% python3 -q
>>> import numpy as np
>>> import numpy.linalg as la
>>> np.set_printoptions(precision=1, suppress=True, linewidth=200, legacy="1.25")
>>> feats = np.load("dump.npy")
>>> feats
array([[-1, -1,  0,  0,  0,  0],
       [ 0,  0,  0,  0,  0,  0],
       [ 1,  0,  0,  0,  0,  0],
       [ 0,  0, -1, -1,  0,  0],
       [ 0,  0,  0,  0,  0,  0],
       [ 0,  0,  1,  0,  0,  0],
       [ 0,  0,  0,  0, -1, -1],
       [ 0,  0,  0,  0,  0,  0],
       [ 0,  0,  0,  0,  1,  0]])
>>> feats.reshape(-1, 2)
array([[-1, -1],
       [ 0,  0],
       [ 0,  0],
       [ 0,  0],
       [ 0,  0],
       [ 0,  0],
       [ 1,  0],
       [ 0,  0],
       [ 0,  0],
       [ 0,  0],
       [-1, -1],
       [ 0,  0],
       [ 0,  0],
       [ 0,  0],
       [ 0,  0],
       [ 0,  0],
       [ 1,  0],
       [ 0,  0],
       [ 0,  0],
       [ 0,  0],
       [-1, -1],
       [ 0,  0],
       [ 0,  0],
       [ 0,  0],
       [ 0,  0],
       [ 0,  0],
       [ 1,  0]])
>>> feats.ravel(order="F")
array([-1,  0,  1,  0,  0,  0,  0,  0,  0, -1,  0,  0,  0,  0,  0,  0,  0,  0,  0,  0,  0, -1,  0,  1,  0,  0,  0,  0,  0,  0, -1,  0,  0,  0,  0,  0,  0,  0,  0,  0,  0,  0, -1,  0,  1,  0,  0,  0,
        0,  0,  0, -1,  0,  0])
>>> t3 = feats.reshape(9, 2, -1)
>>> np.einsum("ihd,jhd->hij", t3, t3).shape
(2, 9, 9)
>>> t3[:, 0]
array([[-1, -1,  0],
       [ 0,  0,  0],
       [ 1,  0,  0],
       [ 0,  0, -1],
       [ 0,  0,  0],
       [ 0,  0,  1],
       [ 0,  0,  0],
       [ 0,  0,  0],
       [ 0,  0,  0]])
>>> np.swapaxes(t3, 1, 2)[0]
array([[-1,  0],
       [-1,  0],
       [ 0,  0]])
>>> hat = feats @ la.solve(feats.T @ feats, feats.T)
>>> la.eigvalsh(hat)
array([0., 0., 0., 1., 1., 1., 1., 1., 1.])
>>> np.diag(hat)
array([1., 0., 1., 1., 0., 1., 1., 0., 1.])
>>> vec = np.array([2, 3, 2, 1, 0, 0])
>>> rhs = feats @ vec
>>> beta, lr = np.zeros(6), 1 / la.norm(feats, 2) ** 2
>>> for i in range(200):
...     beta -= lr * feats.T @ (feats @ beta - rhs)
...     if i % 50 == 0: print(i, round(la.norm(feats @ beta - rhs), 1))
... 
0 0.8
50 0.0
100 0.0
150 0.0
>>> round(float(la.cond(feats)), 1)
2.6
>>> out = np.array([[7, 3, -8, -1, 9],
...     [3, 2, 0, -9, -7],
...     [-8, -6, -1, 6, 1],
...     [-9, -2, 7, 6, -2],
...     [4, 4, -8, -4, 9]])
>>> mat = np.triu(out, 1)
>>> mat
array([[ 0,  3, -8, -1,  9],
       [ 0,  0,  0, -9, -7],
       [ 0,  0,  0,  6,  1],
       [ 0,  0,  0,  0, -2],
       [ 0,  0,  0,  0,  0]])
>>> left, sigma, vt = la.svd(mat)
>>> vecs = vt[:(sigma > 1e-8).sum()]
>>> rng = np.random.default_rng(18469)
>>> vec = mat[4] + -1 * mat[3] + rng.integers(2) * np.eye(5)[1]
>>> vec
array([0., 0., 0., 0., 2.])
>>> round(float(la.norm(vec - vecs.T @ vecs @ vec)), 1)
0.0
>>> la.matrix_rank(np.vstack([mat, vec]))
3
>>> np.diag(vecs.T @ vecs)
array([0. , 0.1, 0.9, 1. , 1. ])
>>> np.allclose(vecs.T @ vecs @ vec, vec)
True
>>> t3 = np.stack([mat, 4 * mat, mat[::-1]])
>>> la.matrix_rank(t3)
array([3, 3, 3])
>>> t3.sum(axis=0)
array([[  0,  15, -40,  -5,  45],
       [  0,   0,   0, -45, -37],
       [  0,   0,   0,  36,   6],
       [  0,   0,   0,  -9, -17],
       [  0,   3,  -8,  -1,   9]])
>>> la.matrix_rank(t3.reshape(3, -1))
2
>>> mat.sum(axis=0)
array([ 0,  3, -8, -4,  1])
>>> np.unravel_index(np.abs(mat).argmax(), mat.shape)
(0, 4)
>>> mat.shape
(5, 5)
>>> mat[5]
Traceback (most recent call last):
  File "<python-input-38>", line 1, in <module>
    mat[5]
    ~~~^^^
IndexError: index 5 is out of bounds for axis 0 with size 5
>>> np.count_nonzero(mat)
9
>>> np.diff(mat, axis=0)
array([[  0,  -3,   8,  -8, -16],
       [  0,   0,   0,  15,   8],
       [  0,   0,   0,  -6,  -3],
       [  0,   0,   0,   0,   2]])
>>> np.round(la.svd(mat, compute_uv=False), 1) + 0
array([14.5, 10.5,  2.2,  0. ,  0. ])
